% ipython --no-banner

In [1]: import numpy as np

In [2]: from numpy import linalg as LA

In [3]: np.set_printoptions(suppress=True, linewidth=200)

In [4]: def rd(a):
   ...:     return np.round(a, 2) + 0
   ...: 

In [5]: M = np.loadtxt("data.csv", delimiter=",")

In [6]: print(M)
[[ 1.  0.  0.  0.]
 [ 0.  1.  0.  0.]
 [ 0.  0.  0. -1.]
 [ 0.  0.  1.  0.]]

In [7]: print(np.allclose(M @ M.T, M.T @ M))
True

In [8]: print(M @ M)
[[ 1.  0.  0.  0.]
 [ 0.  1.  0.  0.]
 [ 0.  0. -1.  0.]
 [ 0.  0.  0. -1.]]

In [9]: M.inv()
Traceback (most recent call last):
  Cell In[9], line 1
    M.inv()
AttributeError: 'numpy.ndarray' object has no attribute 'inv'


In [10]: print((M - M.T) / 2)
[[ 0.  0.  0.  0.]
 [ 0.  0.  0.  0.]
 [ 0.  0.  0. -1.]
 [ 0.  0.  1.  0.]]

In [11]: x = np.array([-4, -1, 1, -1])

In [12]: h1 = np.maximum(M @ x, 0)

In [13]: print(np.flatnonzero(h1 > 1e-9))
[2 3]

In [14]: X = np.load("m.npy")

In [15]: print(X)
[[ 0  2  0]
 [ 0  0 -6]
 [-5  0  0]]

In [16]: rng = np.random.default_rng(675683)

In [17]: lab = rng.permutation(3)

In [18]: print(lab)
[1 0 2]

In [19]: B = X[lab][:, lab]

In [20]: print(B)
[[ 0  0 -6]
 [ 2  0  0]
 [ 0 -5  0]]

In [21]: print(np.allclose(B, X))
False

In [22]: print(rd(np.sort(np.abs(LA.eigvals(B)))))
[3.91 3.91 3.91]

In [23]: print(X[:, 2] @ X[:, 1])
0

In [24]: print(rd(LA.svd(X, compute_uv=False)))
[6. 5. 2.]

In [25]: print(X.T @ X)
[[25  0  0]
 [ 0  4  0]
 [ 0  0 36]]

In [26]: feats = np.load("run0.npy")

In [27]: print(rd(feats))
[[0.42 0.21 0.05 0.32]
 [0.35 0.35 0.13 0.17]
 [0.11 0.32 0.25 0.32]
 [0.22 0.33 0.07 0.37]]

In [28]: # a transition matrix

In [29]: print(rd(LA.det(M)))
1.0

In [30]: print((M != 0).astype(int))
[[1 0 0 0]
 [0 1 0 0]
 [0 0 0 1]
 [0 0 1 0]]

In [31]: print(np.flatnonzero(LA.matrix_power((M != 0) + (M.T != 0) + np.eye(4), 4)[2]))
[2 3]

In [32]: print(M @ M)
[[ 1.  0.  0.  0.]
 [ 0.  1.  0.  0.]
 [ 0.  0. -1.  0.]
 [ 0.  0.  0. -1.]]

In [33]: print(rd(LA.matrix_power(feats, 100)))
[[0.31 0.3  0.1  0.29]
 [0.31 0.3  0.1  0.29]
 [0.31 0.3  0.1  0.29]
 [0.31 0.3  0.1  0.29]]

In [34]: print(feats @ np.ones(4))
[1. 1. 1. 1.]

In [35]: p = np.eye(4)[2]

In [36]: for _ in range(7):
    ...:     p = p @ feats
    ...:     print(p.round(2))
    ...: 
[0.11 0.32 0.25 0.32]
[0.26 0.32 0.13 0.29]
[0.3  0.31 0.11 0.29]
[0.31 0.3  0.1  0.29]
[0.31 0.3  0.1  0.29]
[0.31 0.3  0.1  0.29]
[0.31 0.3  0.1  0.29]

In [37]: proj = np.triu(np.array([[1, 1, 1, -2], [2, -1, -3, 1], [2, 0, 2, -2], [-1, 2, 0, -3]]), 1) + np.eye(4)

In [38]: B = proj @ feats @ LA.inv(proj)

In [39]: print(LA.matrix_rank(B))
4

In [40]: print(rd(proj @ feats - feats @ proj))
[[ 0.01 -0.42  0.44  0.49]
 [-0.1  -0.98  0.02  0.01]
 [-0.44 -0.77  0.71 -0.35]
 [ 0.   -0.22  0.78  0.26]]

In [41]: lab = rng.permutation(4)

In [42]: print(lab)
[0 1 2 3]

In [43]: B = feats[lab][:, lab]

In [44]: print(rd(np.sort(np.abs(LA.eigvals(B)))))
[0.13 0.13 0.23 1.  ]

In [45]: print(rd(np.trace(B)))
1.39

In [46]: print(rd(LA.det(B)), rd(LA.det(feats[lab])))
0.0 0.0

In [47]: print(np.allclose(B, feats))
True

In [48]: x = np.array([0, 2, 1, -2])

In [49]: h1 = np.maximum(feats @ x, 0)

In [50]: print(rd(np.maximum(feats @ x, 0) - np.maximum(-feats @ x, 0)))
[-0.16  0.48  0.25  0.  ]

In [51]: print(rd(h1))
[0.   0.48 0.25 0.  ]

In [52]: print(rd(feats * (h1 > 1e-9)[:, None]))
[[0.   0.   0.   0.  ]
 [0.35 0.35 0.13 0.17]
 [0.11 0.32 0.25 0.32]
 [0.   0.   0.   0.  ]]

In [53]: arr = np.loadtxt("block19.csv", delimiter=",")

In [54]: print(arr)
[[2. 2. 1. 0. 1. 1. 0. 0. 1.]
 [2. 0. 2. 0. 1. 3. 0. 0. 2.]
 [2. 2. 2. 0. 1. 1. 0. 0. 1.]
 [0. 0. 0. 2. 0. 0. 2. 3. 0.]
 [0. 0. 3. 0. 2. 3. 0. 0. 0.]
 [2. 2. 2. 0. 0. 0. 0. 0. 0.]
 [0. 0. 0. 2. 0. 0. 3. 2. 0.]
 [0. 0. 0. 2. 0. 0. 3. 1. 0.]
 [3. 0. 3. 0. 0. 3. 0. 0. 2.]]

In [55]: # 2 groups of indices that never mix

In [56]: Q, r_ = LA.qr(arr)

In [57]: print(np.allclose(r_.T @ r_, arr.T @ arr))
True

In [58]: print(Q.shape, r_.shape)
(9, 9) (9, 9)

In [59]: print(rd(Q))
[[-0.4   0.42  0.21  0.   -0.51 -0.6   0.    0.    0.  ]
 [-0.4  -0.38  0.    0.   -0.49  0.41  0.    0.   -0.54]
 [-0.4   0.42 -0.11  0.   -0.1   0.6   0.    0.    0.54]
 [ 0.    0.    0.   -0.58  0.    0.    0.82  0.    0.  ]
 [ 0.    0.   -0.96  0.   -0.17 -0.2   0.    0.    0.  ]
 [-0.4   0.42 -0.11  0.    0.6   0.01  0.    0.   -0.54]
 [ 0.    0.    0.   -0.58  0.    0.   -0.41 -0.71  0.  ]
 [ 0.    0.    0.   -0.58  0.    0.   -0.41  0.71  0.  ]
 [-0.6  -0.58  0.    0.    0.32 -0.27  0.    0.    0.36]]

In [60]: print(rd(abs(r_[0, 0])), rd(LA.norm(arr[:, 0])))
5.0 5.0
